% ipython --no-banner

In [1]: import numpy as np

In [2]: from numpy import linalg as LA

In [3]: np.set_printoptions(precision=1, suppress=True, linewidth=120, legacy="1.25")

In [4]: arr = np.array([[0, -2, 2, 2, 3, -2, 3, 3, -1, 2, -3, 2],
   ...:     [-1, -3, -2, -1, -2, -2, -3, 2, 1, -2, -2, 2],
   ...:     [-3, 2, -1, 1, 2, -1, -2, 0, 1, 2, -2, -3],
   ...:     [0, 3, -1, -1, 2, -3, -3, 2, 3, -2, 0, 0],
   ...:     [-1, 1, 2, -3, -3, -3, -3, 2, 0, -2, 1, 3],
   ...:     [3, -1, 3, 1, 0, -1, -1, 3, 3, -2, 2, -1],
   ...:     [0, 2, 1, -3, 2, 3, 1, 1, 1, -2, -2, 3],
   ...:     [-2, 0, 0, 2, -2, -1, -1, -3, -1, -1, 3, 1],
   ...:     [1, 1, -3, 1, 1, 0, -3, 3, 0, 3, 0, 1],
   ...:     [-2, -2, -2, -1, 2, 0, -3, 0, 0, 2, 0, 1],
   ...:     [-3, 2, 1, 0, 1, 0, 1, 1, -3, 3, -2, 1],
   ...:     [-3, 2, 0, 1, 1, -1, -2, 0, 1, 1, -2, -3]])

In [5]: arr
Out[5]: 
array([[ 0, -2,  2,  2,  3, -2,  3,  3, -1,  2, -3,  2],
       [-1, -3, -2, -1, -2, -2, -3,  2,  1, -2, -2,  2],
       [-3,  2, -1,  1,  2, -1, -2,  0,  1,  2, -2, -3],
       [ 0,  3, -1, -1,  2, -3, -3,  2,  3, -2,  0,  0],
       [-1,  1,  2, -3, -3, -3, -3,  2,  0, -2,  1,  3],
       [ 3, -1,  3,  1,  0, -1, -1,  3,  3, -2,  2, -1],
       [ 0,  2,  1, -3,  2,  3,  1,  1,  1, -2, -2,  3],
       [-2,  0,  0,  2, -2, -1, -1, -3, -1, -1,  3,  1],
       [ 1,  1, -3,  1,  1,  0, -3,  3,  0,  3,  0,  1],
       [-2, -2, -2, -1,  2,  0, -3,  0,  0,  2,  0,  1],
       [-3,  2,  1,  0,  1,  0,  1,  1, -3,  3, -2,  1],
       [-3,  2,  0,  1,  1, -1, -2,  0,  1,  1, -2, -3]])

In [6]: x0 = np.array([7, -5, -7, -5, -4, -7, -3, -3, -1, 7, 5, 6])

In [7]: y = arr @ x0

In [8]: coef, lr = np.zeros(12), 1 / LA.norm(arr, 2) ** 2

In [9]: for i in range(50):
   ...:     coef -= lr * arr.T @ (arr @ coef - y)
   ...:     if i % 10 == 0: print(i, round(LA.norm(arr @ coef - y), 1))
   ...: 
0 58.7
10 14.4
20 9.3
30 6.4
40 4.7

In [10]: coef
Out[10]: array([ 5.7, -5.3, -7.8, -4.4, -2.9, -5.9, -3. , -0.6, -3.8,  4.2,  6.2,  4.6])

In [11]: x0 = np.array([2, 3, 2, 2, 2, 3, 1, 2, 0, 3, 2, 3])

In [12]: y = arr @ x0

In [13]: y
Out[13]: array([ 17, -30,  -8,  -5, -10,   8,  17,  -8,  18,  -6,  15, -11])

In [14]: np.round(LA.solve(arr.T, arr[4]), 1) + 0
Out[14]: array([0., 0., 0., 0., 1., 0., 0., 0., 0., 0., 0., 0.])

In [15]: other = np.array([[-2, -3, 3],
    ...:     [0, -2, 1],
    ...:     [1, 0, 2],
    ...:     [-1, 2, -2],
    ...:     [-3, 0, -1],
    ...:     [-2, 1, 3],
    ...:     [-1, -1, 2],
    ...:     [-2, 0, -3],
    ...:     [1, -1, 1],
    ...:     [1, 0, -1],
    ...:     [0, 1, 3],
    ...:     [3, -1, 0]])

In [16]: arr @ other
Out[16]: 
array([[ -7,  -1, -26],
       [ 15,   3, -27],
       [ -4,   8, -27],
       [  0, -11, -15],
       [ 28,  -7,  -5],
       [ -9,  -5,   9],
       [ -3, -14,  13],
       [ 18,  13,   5],
       [ -6,  -1, -23],
       [  5,  10, -20],
       [  4,   4, -19],
       [ -1,   8, -23]])

In [17]: np.einsum("ik,kj->ij", arr, other)
Out[17]: 
array([[ -7,  -1, -26],
       [ 15,   3, -27],
       [ -4,   8, -27],
       [  0, -11, -15],
       [ 28,  -7,  -5],
       [ -9,  -5,   9],
       [ -3, -14,  13],
       [ 18,  13,   5],
       [ -6,  -1, -23],
       [  5,  10, -20],
       [  4,   4, -19],
       [ -1,   8, -23]])

In [18]: LA.matrix_rank(np.vstack([arr, other.T]))
Out[18]: 12

In [19]: np.einsum("ik,kj->ji", arr, other)
Out[19]: 
array([[ -7,  15,  -4,   0,  28,  -9,  -3,  18,  -6,   5,   4,  -1],
       [ -1,   3,   8, -11,  -7,  -5, -14,  13,  -1,  10,   4,   8],
       [-26, -27, -27, -15,  -5,   9,  13,   5, -23, -20, -19, -23]])
